In [1]: import numpy as np

In [2]: from numpy import linalg as LA

In [3]: np.set_printoptions(suppress=True, linewidth=200)

In [4]: K = np.load("sample3.npy")

In [5]: K
Out[5]: 
array([[-0.24, -0.23, -0.44,  0.49,  0.3 ,  0.3 ,  0.41,  0.45],
       [-0.06, -0.2 , -0.05,  0.08,  0.06,  0.05,  0.09,  0.06],
       [ 0.38,  0.39,  0.56, -0.54, -0.39, -0.42, -0.56, -0.68],
       [ 0.3 ,  0.31,  0.4 , -0.55, -0.33, -0.3 , -0.41, -0.44],
       [-1.65, -1.66, -2.45,  2.55,  1.53,  1.67,  2.49,  2.58],
       [ 2.13,  2.18,  3.33, -3.31, -2.08, -2.17, -3.26, -3.17],
       [-2.59, -2.71, -3.91,  4.07,  2.79,  2.64,  4.01,  3.91],
       [ 3.14,  3.02,  4.57, -4.63, -2.99, -3.06, -4.59, -4.62],
       [ 0.25,  0.21,  0.3 , -0.32, -0.21, -0.22, -0.37, -0.3 ],
       [-1.88, -1.82, -2.67,  2.59,  1.73,  1.83,  2.75,  2.8 ],
       [ 5.16,  5.05,  7.67, -7.72, -5.14, -5.03, -7.49, -7.66],
       [ 0.97,  1.06,  1.61, -1.53, -1.01, -1.1 , -1.54, -1.55],
       [ 4.95,  4.9 ,  7.41, -7.49, -5.  , -5.02, -7.49, -7.39],
       [-1.69, -1.78, -2.52,  2.58,  1.75,  1.8 ,  2.6 ,  2.58],
       [ 2.4 ,  2.58,  3.65, -3.56, -2.45, -2.42, -3.6 , -3.68],
       [ 0.66,  0.62,  0.92, -0.9 , -0.51, -0.52, -0.87, -0.87],
       [-0.17, -0.23, -0.39,  0.37,  0.21,  0.16,  0.31,  0.37],
       [ 0.48,  0.48,  0.7 , -0.73, -0.52, -0.52, -0.73, -0.76],
       [-4.12, -4.12, -6.21,  6.23,  4.19,  4.11,  6.26,  6.23],
       [ 0.82,  0.81,  1.21, -1.16, -0.83, -0.86, -1.14, -1.27]])

In [6]: U, sv, Vt = LA.svd(K)

In [7]: np.argmax(sv[:-1] / (sv[1:] + 1e-6)) + 1
Out[7]: np.int64(1)

In [8]: B = U[:, :1] @ np.diag(sv[:1]) @ Vt[:1]

In [9]: round(LA.norm(K - B) / LA.norm(K), 2)
Out[9]: np.float64(0.02)

In [10]: LA.matrix_rank(K, rtol=0.05)
Out[10]: np.int64(1)

In [11]: LA.matrix_rank(B)
Out[11]: np.int64(1)

In [12]: B = np.c_[K[:, :7] @ np.array([[3, 0, 1, -2, 0, -1, -2],
    ...:     [1, -3, -2, 2, -1, 2, -3],
    ...:     [3, 2, 0, 3, -1, -2, -1],
    ...:     [-1, -2, 3, -1, 0, -3, -3],
    ...:     [0, 2, 2, 2, 1, -1, -1],
    ...:     [3, 0, 3, -2, -1, 3, 0],
    ...:     [0, 0, -2, -1, 3, 2, 2]]), np.array([7, -8, -7, 9, -2, 3, -6, -6, 6, -8, -5, -2, -7, -6, 7, -9, -1, 2, 8, -2])]

In [13]: B.round(2)
Out[13]: 
array([[ -1.86,  -0.57,   2.37,  -2.2 ,   1.9 ,   0.61,   0.66,   7.  ],
       [ -0.46,   0.46,   0.67,  -0.58,   0.53,  -0.21,   0.65,  -8.  ],
       [  2.49,   0.25,  -2.94,   2.86,  -2.6 ,  -1.09,  -1.6 ,  -7.  ],
       [  2.06,   0.31,  -2.71,   2.12,  -1.97,  -0.22,  -0.77,   9.  ],
       [-11.5 ,  -1.96,  12.41, -12.69,  11.44,   4.04,   6.53,  -2.  ],
       [ 15.36,   2.58, -16.31,  16.84, -15.2 ,  -5.45,  -8.64,   3.  ],
       [-18.36,  -2.25,  20.52, -19.75,  18.8 ,   5.93,  10.24,  -6.  ],
       [ 21.6 ,   3.36, -22.77,  22.83, -21.29,  -7.72, -12.21,  -6.  ],
       [  1.52,   0.19,  -1.47,   1.53,  -1.61,  -0.66,  -1.  ,   6.  ],
       [-12.57,  -1.6 ,  12.98, -13.43,  12.64,   5.07,   7.89,  -8.  ],
       [ 36.17,   5.35, -38.49,  37.78, -35.3 , -12.17, -19.82,  -5.  ],
       [  7.03,   1.08,  -7.98,   8.26,  -7.2 ,  -2.85,  -4.21,  -2.  ],
       [ 34.41,   5.1 , -37.4 ,  37.15, -34.76, -12.54, -19.52,  -7.  ],
       [-11.59,  -1.36,  13.31, -13.02,  12.05,   4.28,   6.95,  -6.  ],
       [ 17.03,   1.78, -18.4 ,  18.41, -17.06,  -5.87, -10.26,   7.  ],
       [  4.7 ,   0.76,  -4.12,   4.47,  -4.14,  -1.35,  -2.63,  -9.  ],
       [ -1.8 ,  -0.41,   1.68,  -1.87,   1.6 ,   0.27,   0.72,  -1.  ],
       [  3.19,   0.38,  -3.81,   3.56,  -3.37,  -1.23,  -1.85,   2.  ],
       [-29.01,  -4.14,  31.  , -30.96,  29.19,  10.27,  16.45,   8.  ],
       [  5.48,   0.65,  -6.24,   5.97,  -5.41,  -2.17,  -3.25,  -2.  ]])

In [14]: np.round(LA.norm(B - K @ LA.lstsq(K, B)[0], axis=0), 2) + 0
Out[14]: array([ 0.  ,  0.  ,  0.  ,  0.  ,  0.  ,  0.  ,  0.  , 18.51])

In [15]: W1 = np.array([[1, 2, 1, 3],
    ...:     [1, 3, 0, 3],
    ...:     [2, 2, 2, 0],
    ...:     [1, 0, 3, 1],
    ...:     [2, 3, 1, 2],
    ...:     [1, 3, 0, 1],
    ...:     [1, 1, 0, 1],
    ...:     [3, 1, 2, 1]])

In [16]: c = np.array([3, 3, 1, 3])

In [17]: H = np.maximum(B @ W1 + c, 0)

In [18]: LA.matrix_rank(H)
Out[18]: np.int64(4)

In [19]: (H > 0).mean(axis=0)
Out[19]: array([0.45, 0.45, 0.55, 0.6 ])

In [20]: C = np.array([[0, 3, 0], [2, 3, 3], [0, 2, 3], [1, 2, 1]])

In [21]: W1 @ C
Out[21]: 
array([[ 7, 17, 12],
       [ 9, 18, 12],
       [ 4, 16, 12],
       [ 1, 11, 10],
       [ 8, 21, 14],
       [ 7, 14, 10],
       [ 3,  8,  4],
       [ 3, 18, 10]])

In [22]: (H @ C).round(6).argmax(axis=1)
Out[22]: array([1, 0, 0, 1, 1, 1, 1, 1, 1, 1, 1, 1, 1, 1, 1, 1, 1, 1, 1, 1])

In [23]: C = K[[5, 6]].astype(float)

In [24]: for _ in range(7):
    ...:     lab = LA.norm(K[:, None] - C, axis=-1).argmin(axis=1)
    ...:     C = np.array([K[lab == j].mean(axis=0) for j in range(2)])
    ...: 

In [25]: lab
Out[25]: array([1, 0, 0, 0, 1, 0, 1, 0, 0, 1, 0, 0, 0, 1, 0, 0, 0, 0, 1, 0])

In [26]: np.round(C[1] - C[0], 2)
Out[26]: array([-3.56, -3.57, -5.31,  5.37,  3.56,  3.59,  5.35,  5.37])
